$ python3 -q
>>> import numpy as np
>>> from numpy import linalg as LA
>>> np.set_printoptions(suppress=True, linewidth=200)
>>> X = np.loadtxt("x.csv", delimiter=",")
>>> print(X)
[[ 4.  5.  4.  5.]
 [-1.  3. -1.  3.]
 [ 4.  5.  4.  5.]
 [-1.  3. -1.  3.]]
>>> print(np.round(np.poly(X), 3) + 0)
[  1. -14.  68.   0.   0.]
>>> print(np.einsum("ij,ji->", X, X))
60.0
>>> print(np.einsum("ii->", X))
14.0
>>> print(round(float(LA.det(X.T)), 3))
0.0
>>> print(round(LA.eigvals(X).sum().real, 3))
14.0
>>> print(np.kron(np.eye(2, dtype=int), X))
[[ 4.  5.  4.  5.  0.  0.  0.  0.]
 [-1.  3. -1.  3. -0.  0. -0.  0.]
 [ 4.  5.  4.  5.  0.  0.  0.  0.]
 [-1.  3. -1.  3. -0.  0. -0.  0.]
 [ 0.  0.  0.  0.  4.  5.  4.  5.]
 [-0.  0. -0.  0. -1.  3. -1.  3.]
 [ 0.  0.  0.  0.  4.  5.  4.  5.]
 [-0.  0. -0.  0. -1.  3. -1.  3.]]
>>> print(round(LA.det(2 * X), 3), np.round(LA.det(X), 3))
0.0 0.0
>>> rng = np.random.default_rng(1736)
>>> B = X + rng.integers(-2, 3, (4, 2)) @ rng.integers(-2, 3, (2, 4))
>>> print(B)
[[ 5. -1.  8.  7.]
 [ 0.  1.  1.  4.]
 [ 2.  1.  4.  5.]
 [ 2.  5.  1.  4.]]
>>> print(B - X)
[[ 1. -6.  4.  2.]
 [ 1. -2.  2.  1.]
 [-2. -4.  0.  0.]
 [ 3.  2.  2.  1.]]
>>> print(np.abs(B - X).sum(axis=1))
[13.  6.  6.  8.]
>>> proj = np.triu(np.array([[-1, -4, -5, -3], [4, 1, 3, -3], [-5, -2, 5, 1], [-5, -4, 2, 4]]), 1) + np.eye(4)
>>> B = proj @ X @ LA.inv(proj)
>>> print(np.trace(B), np.trace(X))
14.0 14.0
>>> print(LA.matrix_rank(B))
2
>>> U, s, VT = LA.svd(X)
>>> print(s.round(3) + 0)
[13.343  5.096  0.     0.   ]
>>> B = U[:, :2] @ np.diag(s[:2]) @ VT[:2]
>>> print(B.round(3))
[[ 4.  5.  4.  5.]
 [-1.  3. -1.  3.]
 [ 4.  5.  4.  5.]
 [-1.  3. -1.  3.]]
>>> print(LA.matrix_rank(X, rtol=0.05))
2
>>> print(np.round(LA.norm(X - B) / LA.norm(X), 3))
0.0
>>> print(LA.matrix_rank(B))
2
>>> print(np.round(LA.norm(X - B, 2), 3), round(float(s[2]), 3))
0.0 0.0
>>> print(np.abs(np.diag(LA.qr(B)[1])) > 1e-9)
[ True  True False False]
>>> print(np.round(B @ LA.pinv(B) @ B, 3))
[[ 4.  5.  4.  5.]
 [-1.  3. -1.  3.]
 [ 4.  5.  4.  5.]
 [-1.  3. -1.  3.]]
>>> feats = np.load("sample3.npy")
>>> print(feats)
[[ 3 -1 -3  1 -3  1  1  1 -1  0  2]
 [-1 -1  3 -3  0 -3  3  0  2 -2  3]
 [-2 -3 -3  1  3  1 -3 -1  1  3 -2]
 [ 3  2  3  3  1  1  1  0 -2  1  0]
 [-3 -1  1  1  3 -1  3 -1  3 -2  2]
 [-1  2  3  2 -1 -3  0 -2  3  3  2]
 [-3 -2  2 -1 -1 -3  2  2 -1 -3  2]
 [ 1  0  3  0  2  0 -2 -2 -3 -1  2]
 [ 0  1 -1 -1  3  3 -3  0  0  2  0]
 [-3 -1  2 -3 -3  2  1  2 -3 -1  2]
 [-2 -1  2  1 -1  2  0 -1 -3 -3 -2]]
>>> ang = np.radians(135)
>>> r_ = np.eye(11)
>>> r_[3, 3] = r_[1, 1] = np.cos(ang)
>>> r_[3, 1], r_[1, 3] = -np.sin(ang), np.sin(ang)
>>> print(r_.round(3))
[[ 1.     0.     0.     0.     0.     0.     0.     0.     0.     0.     0.   ]
 [ 0.    -0.707  0.     0.707  0.     0.     0.     0.     0.     0.     0.   ]
 [ 0.     0.     1.     0.     0.     0.     0.     0.     0.     0.     0.   ]
 [ 0.    -0.707  0.    -0.707  0.     0.     0.     0.     0.     0.     0.   ]
 [ 0.     0.     0.     0.     1.     0.     0.     0.     0.     0.     0.   ]
 [ 0.     0.     0.     0.     0.     1.     0.     0.     0.     0.     0.   ]
 [ 0.     0.     0.     0.     0.     0.     1.     0.     0.     0.     0.   ]
 [ 0.     0.     0.     0.     0.     0.     0.     1.     0.     0.     0.   ]
 [ 0.     0.     0.     0.     0.     0.     0.     0.     1.     0.     0.   ]
 [ 0.     0.     0.     0.     0.     0.     0.     0.     0.     1.     0.   ]
 [ 0.     0.     0.     0.     0.     0.     0.     0.     0.     0.     1.   ]]
>>> B = feats @ r_.T
>>> print(round(LA.det(r_), 3), round(np.trace(r_), 3))
1.0 7.586
>>> print(B.round(3) + 0)
[[ 3.     1.414 -3.     0.    -3.     1.     1.     1.    -1.     0.     2.   ]
 [-1.    -1.414  3.     2.828  0.    -3.     3.     0.     2.    -2.     3.   ]
 [-2.     2.828 -3.     1.414  3.     1.    -3.    -1.     1.     3.    -2.   ]
 [ 3.     0.707  3.    -3.536  1.     1.     1.     0.    -2.     1.     0.   ]
 [-3.     1.414  1.     0.     3.    -1.     3.    -1.     3.    -2.     2.   ]
 [-1.     0.     3.    -2.828 -1.    -3.     0.    -2.     3.     3.     2.   ]
 [-3.     0.707  2.     2.121 -1.    -3.     2.     2.    -1.    -3.     2.   ]
 [ 1.     0.     3.     0.     2.     0.    -2.    -2.    -3.    -1.     2.   ]
 [ 0.    -1.414 -1.     0.     3.     3.    -3.     0.     0.     2.     0.   ]
 [-3.    -1.414  2.     2.828 -3.     2.     1.     2.    -3.    -1.     2.   ]
 [-2.     1.414  2.     0.    -1.     2.     0.    -1.    -3.    -3.    -2.   ]]
>>> print(np.allclose(feats @ feats.T, B @ B.T))
True
>>> print(np.round(np.abs(B - feats).max(axis=0), 3))
[0.    5.828 0.    6.536 0.    0.    0.    0.    0.    0.    0.   ]
